% ipython --no-banner

In [1]: import numpy as np

In [2]: np.set_printoptions(precision=1, suppress=True, linewidth=200, legacy="1.25")

In [3]: tidy = lambda a: np.round(a, 1) + 0

In [4]: rng = np.random.default_rng(6352)

In [5]: J = np.array([[-2, 2, 3, -3, -1, -2, -2, 2, -1, -3, 3],
   ...:     [0, 2, -2, 1, 2, 3, 2, 1, -3, -1, -3],
   ...:     [2, 2, 0, 1, 3, 1, -1, 3, 1, -3, -3],
   ...:     [-1, 3, -3, 3, -1, -1, 0, 0, 3, 2, -3],
   ...:     [-3, -1, -1, 3, 2, 2, 0, 0, 0, 2, -1],
   ...:     [-3, 0, 1, 2, 2, -2, -2, 2, 3, -1, 2],
   ...:     [2, -2, 3, -2, -3, -3, 0, 2, -1, -3, -2],
   ...:     [3, 3, 0, -1, -1, -1, -3, -2, -2, -3, 0],
   ...:     [0, 3, 2, -2, -1, -2, -2, 3, 1, -3, 1],
   ...:     [0, -3, -1, 3, 0, -2, 1, -1, 0, -3, -1]]) * (rng.random((10, 11)) < 0.3)

In [6]: print(J)
[[-2  2  3  0 -1  0  0  0  0  0  3]
 [ 0  0 -2  0  0  3  0  1  0  0  0]
 [ 0  0  0  0  0  0  0  0  0 -3  0]
 [ 0  3 -3  3  0  0  0  0  3  2 -3]
 [ 0 -1  0  3  0  0  0  0  0  2  0]
 [-3  0  1  0  2  0  0  0  0  0  0]
 [ 2 -2  0 -2  0  0  0  0  0  0 -2]
 [ 3  0  0  0 -1  0  0 -2  0 -3  0]
 [ 0  3  0  0  0  0  0  3  0 -3  1]
 [ 0  0 -1  0  0 -2  0 -1  0 -3  0]]

In [7]: T = np.stack([J, 4 * J, J[::-1]])

In [8]: print(np.linalg.matrix_rank(T))
[10 10 10]

In [9]: print(np.linalg.matrix_rank(T.reshape(3, -1)))
2

In [10]: A = np.load("test7.npy")

In [11]: print(A)
[[-1  0  0  0  0  0  0  0]
 [ 0  2  0  0  0  0  0  0]
 [ 0  0  2  0  0  0  0  0]
 [ 0  0  0  3  0  0  0  0]
 [ 0  0  0  0 -2  0  0  0]
 [ 0  0  0  0  0 -2  0  0]
 [ 0  0  0  0  0  0  0  0]
 [ 0  0  0  0  0  0  0  0]]

In [12]: w, evecs = np.linalg.eigh(A)

In [13]: x = np.array([-1, -3, 3, 3, 2, -2, 2, 2])

In [14]: print((np.sign(evecs[:, -1].round(6)) == np.sign(evecs[0, -1].round(6))).astype(int))
[1 1 1 0 1 1 1 1]

In [15]: print(evecs * np.maximum(w, 0) @ evecs.T)
[[0. 0. 0. 0. 0. 0. 0. 0.]
 [0. 2. 0. 0. 0. 0. 0. 0.]
 [0. 0. 2. 0. 0. 0. 0. 0.]
 [0. 0. 0. 3. 0. 0. 0. 0.]
 [0. 0. 0. 0. 0. 0. 0. 0.]
 [0. 0. 0. 0. 0. 0. 0. 0.]
 [0. 0. 0. 0. 0. 0. 0. 0.]
 [0. 0. 0. 0. 0. 0. 0. 0.]]

In [16]: print(tidy(np.linalg.eigvalsh(A[1:, 1:])))
[-2. -2.  0.  0.  2.  2.  3.]

In [17]: U, s, vt = np.linalg.svd(A)

In [18]: evecs = vt[:(s > 1e-8).sum()]

In [19]: x = A[2] + 3 * A[3] + rng.integers(2) * np.eye(8)[7]

In [20]: print(x)
[0. 0. 2. 9. 0. 0. 0. 1.]

In [21]: print(tidy(np.linalg.norm(x - evecs.T @ evecs @ x)))
1.0

In [22]: print(np.linalg.matrix_rank(np.vstack([A, x])))
7

In [23]: print(evecs.T @ evecs)
[[1. 0. 0. 0. 0. 0. 0. 0.]
 [0. 1. 0. 0. 0. 0. 0. 0.]
 [0. 0. 1. 0. 0. 0. 0. 0.]
 [0. 0. 0. 1. 0. 0. 0. 0.]
 [0. 0. 0. 0. 1. 0. 0. 0.]
 [0. 0. 0. 0. 0. 1. 0. 0.]
 [0. 0. 0. 0. 0. 0. 0. 0.]
 [0. 0. 0. 0. 0. 0. 0. 0.]]

In [24]: print(np.diag(evecs.T @ evecs))
[1. 1. 1. 1. 1. 1. 0. 0.]

In [25]: print(tidy(np.linalg.norm(A, axis=0)))
[1. 2. 2. 3. 2. 2. 0. 0.]

In [26]: print(tidy(np.linalg.svd(A, compute_uv=False)))
[3. 2. 2. 2. 2. 1. 0. 0.]

In [27]: rank = np.linalg.matrix_rank(A)

In [28]: print(rank)
6

In [29]: null = np.linalg.svd(A)[2][rank:].T

In [30]: print(null.shape)
(8, 2)

In [31]: print([int(np.linalg.matrix_rank(np.delete(A, i, axis=0))) for i in range(8)])
[5, 5, 5, 5, 5, 5, 6, 6]

In [32]: X = np.load("a.npy")

In [33]: print(X)
[[ 4  4  4  0  2  0]
 [ 4  8 -2  4  8  0]
 [ 4 -2 13 -6 -7  0]
 [ 0  4 -6  4  6  0]
 [ 2  8 -7  6 10  0]
 [ 0  0  0  0  0  0]]

In [34]: print(tidy(np.linalg.det(X)))
0.0

In [35]: print(X @ X)
[[  52   56   46    4   32    0]
 [  56  164 -106  108  190    0]
 [  46 -106  274 -152 -205    0]
 [   4  108 -152  104  158    0]
 [  32  190 -205  158  253    0]
 [   0    0    0    0    0    0]]

In [36]: print(tidy(np.sort(np.linalg.eigvals(X).real)))
[ 0.   0.   0.   0.  12.9 26.1]

In [37]: print((X != 0).astype(int))
[[1 1 1 0 1 0]
 [1 1 1 1 1 0]
 [1 1 1 1 1 0]
 [0 1 1 1 1 0]
 [1 1 1 1 1 0]
 [0 0 0 0 0 0]]

In [38]: w, evecs = np.linalg.eigh(X)

In [39]: print(tidy(np.linalg.eigvalsh(X + -3 * np.eye(6))))
[-3.  -3.  -3.  -3.   9.9 23.1]

In [40]: print(np.unique(w.round(6) + 0, return_counts=True)[1])
[4 1 1]

In [41]: print(tidy(np.linalg.svd(X, compute_uv=False)))
[26.1 12.9  0.   0.   0.   0. ]

In [42]: print(tidy(evecs.T @ evecs))
[[1. 0. 0. 0. 0. 0.]
 [0. 1. 0. 0. 0. 0.]
 [0. 0. 1. 0. 0. 0.]
 [0. 0. 0. 1. 0. 0.]
 [0. 0. 0. 0. 1. 0.]
 [0. 0. 0. 0. 0. 1.]]

In [43]: print(tidy(np.linalg.eigvalsh(X @ X)))
[  0.   0.   0.   0. 167. 680.]

In [44]: U, s, vt = np.linalg.svd(X)

In [45]: evecs = vt[:(s > 1e-8).sum()]

In [46]: x = X[0] + -1 * X[4] + rng.integers(2) * np.eye(6)[4]

In [47]: print(x)
[ 2. -4. 11. -6. -7.  0.]

In [48]: print(np.linalg.matrix_rank(np.vstack([X, x])))
3

In [49]: print(tidy(np.diag(evecs.T @ evecs)))
[0.3 0.4 0.7 0.2 0.4 0. ]

In [50]: w, evecs = np.linalg.eigh(X)

In [51]: x = np.array([2, 1, 0, 2, 4, 0])

In [52]: print(tidy(evecs * np.maximum(w, 0) @ evecs.T))
[[ 4.  4.  4.  0.  2.  0.]
 [ 4.  8. -2.  4.  8.  0.]
 [ 4. -2. 13. -6. -7.  0.]
 [ 0.  4. -6.  4.  6.  0.]
 [ 2.  8. -7.  6. 10.  0.]
 [ 0.  0.  0.  0.  0.  0.]]

In [53]: print(tidy(np.linalg.eigvalsh(X[1:, 1:])))
[ 0.   0.   0.   8.9 26.1]

In [54]: print(np.abs(X).sum(axis=1).max(), tidy(np.abs(w).max()))
33 26.1

In [55]: print(x @ X @ x)
424

In [56]: print(np.linalg.lstsq(X[:-1].T, X[-1])[2])
2

In [57]: E = np.load("dump.npy")

In [58]: print(E)
[[0 0 3 0 0 0 0 0]
 [5 0 0 0 0 0 0 0]
 [0 0 0 0 7 0 0 0]
 [0 3 0 0 0 0 0 0]
 [0 0 0 0 0 0 0 6]
 [0 0 0 0 0 0 7 0]
 [0 0 0 5 0 0 0 0]
 [0 0 0 0 0 0 0 0]]

In [59]: T = np.stack([E, 3 * E, E[::-1]])

In [60]: print((T @ E.T).shape)
(3, 8, 8)

In [61]: print(tidy(np.linalg.norm(T, axis=(1, 2))))
[14.2 42.6 14.2]

In [62]: print(T.shape)
(3, 8, 8)

In [63]: print(T.sum(axis=0))
[[ 0  0 12  0  0  0  0  0]
 [20  0  0  5  0  0  0  0]
 [ 0  0  0  0 28  0  7  0]
 [ 0 12  0  0  0  0  0  6]
 [ 0  3  0  0  0  0  0 24]
 [ 0  0  0  0  7  0 28  0]
 [ 5  0  0 20  0  0  0  0]
 [ 0  0  3  0  0  0  0  0]]

In [64]: print(np.abs(np.diag(np.linalg.qr(E)[1])) > 1e-9)
[ True  True  True  True  True False False False]

In [65]: print(np.linalg.lstsq(E[:-1].T, E[-1])[2])
7

In [66]: U, s, vt = np.linalg.svd(E, full_matrices=False)

In [67]: print(U.T @ E @ vt.T)
[[7. 0. 0. 0. 0. 0. 0. 0.]
 [0. 7. 0. 0. 0. 0. 0. 0.]
 [0. 0. 6. 0. 0. 0. 0. 0.]
 [0. 0. 0. 5. 0. 0. 0. 0.]
 [0. 0. 0. 0. 5. 0. 0. 0.]
 [0. 0. 0. 0. 0. 3. 0. 0.]
 [0. 0. 0. 0. 0. 0. 3. 0.]
 [0. 0. 0. 0. 0. 0. 0. 0.]]

In [68]: print(tidy(s / s[0]))
[1.  1.  0.9 0.7 0.7 0.4 0.4 0. ]

In [69]: print(s)
[7. 7. 6. 5. 5. 3. 3. 0.]

In [70]: rank = np.linalg.matrix_rank(E)

In [71]: print(rank)
7

In [72]: null = np.linalg.svd(E)[2][rank:].T

In [73]: print(null @ null.T)
[[0. 0. 0. 0. 0. 0. 0. 0.]
 [0. 0. 0. 0. 0. 0. 0. 0.]
 [0. 0. 0. 0. 0. 0. 0. 0.]
 [0. 0. 0. 0. 0. 0. 0. 0.]
 [0. 0. 0. 0. 0. 0. 0. 0.]
 [0. 0. 0. 0. 0. 1. 0. 0.]
 [0. 0. 0. 0. 0. 0. 0. 0.]
 [0. 0. 0. 0. 0. 0. 0. 0.]]

In [74]: print([int(np.linalg.matrix_rank(np.delete(E, i, axis=0))) for i in range(8)])
[6, 6, 6, 6, 6, 6, 6, 7]

In [75]: print(E @ null)
[[0.]
 [0.]
 [0.]
 [0.]
 [0.]
 [0.]
 [0.]
 [0.]]

In [76]: print(null.shape)
(8, 1)

In [77]: print(tidy(np.linalg.norm(E, axis=1)))
[3. 5. 7. 3. 6. 7. 5. 0.]

In [78]: print(tidy(np.linalg.norm(E[7] - E[6])))
5.0

In [79]: print(tidy(np.linalg.norm(E, 1)), tidy(np.linalg.norm(E, np.inf)))
7.0 7.0

In [80]: print(np.linalg.norm(E, axis=1).argmax())
2

In [81]: print(tidy(np.linalg.norm(E, axis=0)))
[5. 3. 3. 5. 7. 0. 7. 6.]

In [82]: print(tidy(np.linalg.norm(E, 2)))
7.0

In [83]: print(E[7] @ E[6])
0

In [84]: print(tidy(np.linalg.norm(E, "nuc")))
36.0

In [85]: F = np.loadtxt("arr.csv", delimiter=",")

In [86]: print(F)
[[ 4.8  1.5  0.4  1.9 -1.9 -3.5 -2.6 -3.3 -4.7 -0.2]
 [ 0.  -0.7 -0.3  0.   0.4 -0.1 -0.1  0.2  0.2 -0.2]
 [-0.4  3.1 -4.2 -0.7 -1.  -1.4  1.6 -1.8  1.4 -2.6]
 [ 1.3  2.1 -1.3  0.6 -1.5 -2.2  0.5 -1.8 -1.2 -1. ]
 [ 5.   1.   0.4  2.  -2.9 -4.3 -3.  -3.4 -4.9 -0.3]
 [ 3.5  0.7  0.3  1.8 -1.6 -2.8 -1.6 -1.6 -2.9  0.3]
 [ 1.8  0.5  0.   0.7 -0.6 -1.3 -0.5 -0.5 -1.1  0.3]
 [ 3.6  1.4  0.1  0.6 -1.1 -2.6 -1.8 -2.2 -3.  -0.5]
 [ 4.8  4.4 -3.8  0.7 -3.3 -5.3 -1.  -4.7 -3.2 -2.6]
 [-0.5  3.4 -4.3 -0.6 -1.  -1.7  1.3 -1.3  1.3 -2.4]
 [-0.2  5.  -5.6 -1.2 -1.8 -2.2  2.2 -2.4  2.1 -3.3]
 [-0.4  3.7 -3.5 -0.9 -1.6 -2.1  1.6 -1.1  1.4 -1.9]
 [ 5.   2.8 -1.7  1.3 -3.3 -4.8 -1.5 -3.7 -4.1 -0.9]
 [ 1.7  0.4  0.1  0.5 -1.1 -1.6 -1.2 -0.8 -1.7  0.2]
 [ 5.2  6.3 -5.1  0.6 -4.3 -5.5 -0.4 -5.3 -2.6 -3.7]
 [ 4.8  0.6  0.7  1.5 -2.7 -3.8 -2.7 -3.3 -4.3  0.1]
 [ 4.4  6.3 -5.1  0.9 -3.9 -5.9 -0.1 -5.3 -2.7 -4. ]
 [ 2.6  5.4 -5.3  0.1 -3.7 -4.8  0.1 -3.7 -1.  -3.4]
 [ 0.   1.2 -2.  -0.4 -0.6 -1.2  0.8 -0.8  0.9 -1.1]
 [ 0.1  5.1 -5.5 -1.7 -1.9 -2.5  3.3 -2.6  1.9 -3.8]
 [ 3.5  2.8 -2.1  1.2 -2.4 -3.5 -0.7 -3.  -2.3 -1.4]
 [ 1.5  5.8 -5.7 -0.5 -2.4 -3.6  2.  -3.   0.4 -3.8]
 [-0.7  1.8 -1.9 -0.6 -0.6 -0.4  0.9 -1.1  0.6 -0.8]
 [-0.2  3.3 -4.2 -1.1 -1.7 -1.3  1.9 -1.3  1.5 -2.4]
 [ 0.2  0.3 -0.1  0.1  0.3  0.  -0.4  0.   0.4  0. ]
 [ 2.9  5.5 -5.7 -0.2 -4.  -4.6  0.6 -4.5 -0.5 -3.5]
 [ 1.7  2.2 -2.   0.3 -1.3 -1.8  0.3 -2.  -1.5 -1.1]
 [ 5.3  2.  -1.2  1.8 -3.5 -4.1 -2.3 -4.  -3.9 -0.7]
 [-0.2  2.9 -3.5 -0.5 -1.3 -1.6  1.5 -1.3  1.6 -2.3]
 [ 5.2  3.2 -1.4  1.7 -2.7 -4.9 -2.2 -4.  -3.  -1. ]
 [ 5.3  0.9  0.1  1.5 -2.5 -4.  -2.2 -3.3 -4.4 -0.2]]

In [87]: dist = np.linalg.norm(F[:, None] - F[None], axis=-1)

In [88]: print(np.linalg.matrix_rank(dist ** 2))
12

In [89]: print((dist + 1e9 * np.eye(31)).round(6).argmin(axis=1))
[30 24  9 26 15  7 13  5 14  2 19 28 27  6 16 30 14 25 22 10 12 19 18  2  1 17  3 12  2 12 15]

In [90]: print(dist.mean(axis=1).argmax())
14

In [91]: print(dist[28].round(6).argsort(kind="stable")[:4])
[28  2  9 11]

In [92]: print(np.flatnonzero(dist[28] < dist.mean() / 2))
[ 2  9 11 18 22 23 28]

In [93]: print(tidy(np.linalg.norm(F - F.mean(axis=0), axis=1)))
[6.2 6.8 5.2 2.1 6.9 4.9 4.8 4.2 5.4 5.1 6.7 4.9 5.1 4.6 7.4 6.5 7.3 5.2 4.7 7.2 2.1 6.  5.1 5.4 6.4 6.  1.8 5.6 4.8 5.1 6.1]

In [94]: print(tidy(dist[:5, :5]))
[[ 0.   9.6 11.2  6.6  1.5]
 [ 9.6  0.   6.9  5.1 10.4]
 [11.2  6.9  0.   5.  11.9]
 [ 6.6  5.1  5.   0.   7.4]
 [ 1.5 10.4 11.9  7.4  0. ]]

In [95]: print(tidy(dist[28]))
[10.8  6.3  1.1  4.5 11.5  8.7  6.5  8.2  9.3  1.1  3.6  1.2  9.8  7.  10.4 11.  10.1  7.   2.9  4.3  6.9  5.3  3.1  1.2  6.   7.4  4.5 10.4  0.   9.8 10.8]
